In [1]: import numpy as np

In [2]: np.set_printoptions(precision=1, suppress=True, linewidth=100, sign=" ")

In [3]: rd = lambda a: np.round(a, 1) + 0

In [4]: other = np.array([[-2, -2, 2, -3, 1, -1, 2, 2, -1, 1],
   ...:     [0, 1, -3, -1, 3, -1, 0, -2, -3, 1],
   ...:     [-3, 1, -1, 2, 1, -1, 0, 0, 1, 0],
   ...:     [-3, -1, 1, 0, -3, -2, 1, 1, -2, 1],
   ...:     [3, 3, 2, 0, -2, 3, -2, 1, 0, 3],
   ...:     [1, 3, -3, -2, 3, 2, -3, -3, -2, -1],
   ...:     [1, 2, 1, 1, 3, -1, -3, 1, -3, -2],
   ...:     [2, 1, 1, 2, 1, -1, 1, -1, -1, -2],
   ...:     [2, -2, 0, 3, -2, -3, -3, 0, 0, -2],
   ...:     [3, -2, 3, 0, 0, 0, -3, 0, 0, 0]])

In [5]: F = other + other.T

In [6]: F
Out[6]: 
array([[-4, -2, -1, -6,  4,  0,  3,  4,  1,  4],
       [-2,  2, -2, -2,  6,  2,  2, -1, -5, -1],
       [-1, -2, -2,  3,  3, -4,  1,  1,  1,  3],
       [-6, -2,  3,  0, -3, -4,  2,  3,  1,  1],
       [ 4,  6,  3, -3, -4,  6,  1,  2, -2,  3],
       [ 0,  2, -4, -4,  6,  4, -4, -4, -5, -1],
       [ 3,  2,  1,  2,  1, -4, -6,  2, -6, -5],
       [ 4, -1,  1,  3,  2, -4,  2, -2, -1, -2],
       [ 1, -5,  1,  1, -2, -5, -6, -1,  0, -2],
       [ 4, -1,  3,  1,  3, -1, -5, -2, -2,  0]])

In [7]: rd(np.linalg.eigvalsh(F).min())
Out[7]: np.float64(-17.3)

In [8]: other = np.array([[1, 2],
   ...:     [0, 0],
   ...:     [2, 2],
   ...:     [2, 0],
   ...:     [0, 0],
   ...:     [1, 0],
   ...:     [0, 1],
   ...:     [1, 0],
   ...:     [1, 1],
   ...:     [0, 2]])

In [9]: F @ other
Out[9]: 
array([[-13,   2],
       [-14, -13],
       [ -1,   2],
       [  0,  -1],
       [ 10,  19],
       [-21, -19],
       [  1, -14],
       [  5,   7],
       [ -1,  -6],
       [  7,   7]])

In [10]: np.linalg.matrix_rank(F @ other)
Out[10]: np.int64(2)

In [11]: rng = np.random.default_rng(2132)

In [12]: z = rng.permutation(10)

In [13]: z
Out[13]: array([ 9,  3,  8,  2,  0,  6,  5,  7,  1,  4])

In [14]: other = F[z][:, z]

In [15]: np.diag(other)
Out[15]: array([ 0,  0,  0, -2, -4, -6,  4, -2,  2, -4])

In [16]: other
Out[16]: 
array([[ 0,  1, -2,  3,  4, -5, -1, -2, -1,  3],
       [ 1,  0,  1,  3, -6,  2, -4,  3, -2, -3],
       [-2,  1,  0,  1,  1, -6, -5, -1, -5, -2],
       [ 3,  3,  1, -2, -1,  1, -4,  1, -2,  3],
       [ 4, -6,  1, -1, -4,  3,  0,  4, -2,  4],
       [-5,  2, -6,  1,  3, -6, -4,  2,  2,  1],
       [-1, -4, -5, -4,  0, -4,  4, -4,  2,  6],
       [-2,  3, -1,  1,  4,  2, -4, -2, -1,  2],
       [-1, -2, -5, -2, -2,  2,  2, -1,  2,  6],
       [ 3, -3, -2,  3,  4,  1,  6,  2,  6, -4]])
